$ python -q
>>> import numpy as np
>>> from numpy import linalg as LA
>>> np.set_printoptions(precision=2, suppress=True, linewidth=200)
>>> def tidy(a):
...     return np.round(a, 2) + 0
... 
>>> m1 = np.load("arr.npy")
>>> m1
array([[ 0,  0,  0, -2,  0,  0],
       [ 0,  0,  0,  0, -3,  0],
       [ 0,  0,  0,  0,  0, -3],
       [ 0,  3,  0,  0,  0,  0],
       [-2,  0,  0,  0,  0,  0],
       [ 0,  0,  2,  0,  0,  0]])
>>> x = np.array([5, 5, 1, 2, 0, 6])
>>> a = np.maximum(m1 @ x, 0)
>>> m1.T @ a
array([ 0, 45,  4,  0,  0,  0])
>>> np.flatnonzero(a > 1e-9)
array([3, 5])
>>> x = np.array([-8, -3, 7, -3, -6, -2])
>>> target = m1 @ x
>>> target
array([ 6, 18,  6, -9, 16, 14])
>>> tidy(LA.solve(m1, target + m1[:, 5]))
array([-8., -3.,  7., -3., -6., -1.])
>>> tidy(LA.solve(m1, m1[:, 2]))
array([0., 0., 1., 0., 0., 0.])
>>> feats = np.array([[0.0, 0.0, -2.0], [0.0, 2.0, 1.0], [0.0, -2.0, -2.0]])
>>> Y = np.array([[2, 0, -2], [2, -3, -3]])
>>> W2 = np.kron(Y, feats)
>>> LA.matrix_rank(W2)
np.int64(4)
>>> W2.shape
(6, 9)
>>> print(LA.norm(feats, axis=1).argmax())
2
>>> print(tidy(LA.norm(feats[0] - feats[1])))
3.61
>>> tidy(LA.norm(feats) ** 2 / LA.norm(feats, 2) ** 2)
np.float64(1.17)
>>> tidy(LA.norm(feats, 2))
np.float64(3.81)
>>> tidy(LA.norm(feats, axis=1))
array([2.  , 2.24, 2.83])
>>> tidy(np.trace(LA.pinv(feats) @ feats))
np.float64(2.0)
>>> print(tidy(feats @ LA.pinv(feats) @ feats))
[[ 0.  0. -2.]
 [ 0.  2.  1.]
 [ 0. -2. -2.]]
>>> K = np.load("dump.npy")
>>> print(tidy(K))
[[ 0.34  0.28  0.24 -0.3 ]
 [ 0.28  0.88 -0.1   0.13]
 [ 0.24 -0.1   0.3  -0.38]
 [-0.3   0.13 -0.38  0.47]]
>>> print(np.abs(np.diag(LA.qr(K)[1])) > 1e-9)
[ True  True False False]
>>> tidy(np.trace(LA.pinv(K) @ K))
np.float64(2.0)
>>> np.allclose(K[:-1].T @ LA.lstsq(K[:-1].T, K[-1])[0], K[-1])
True
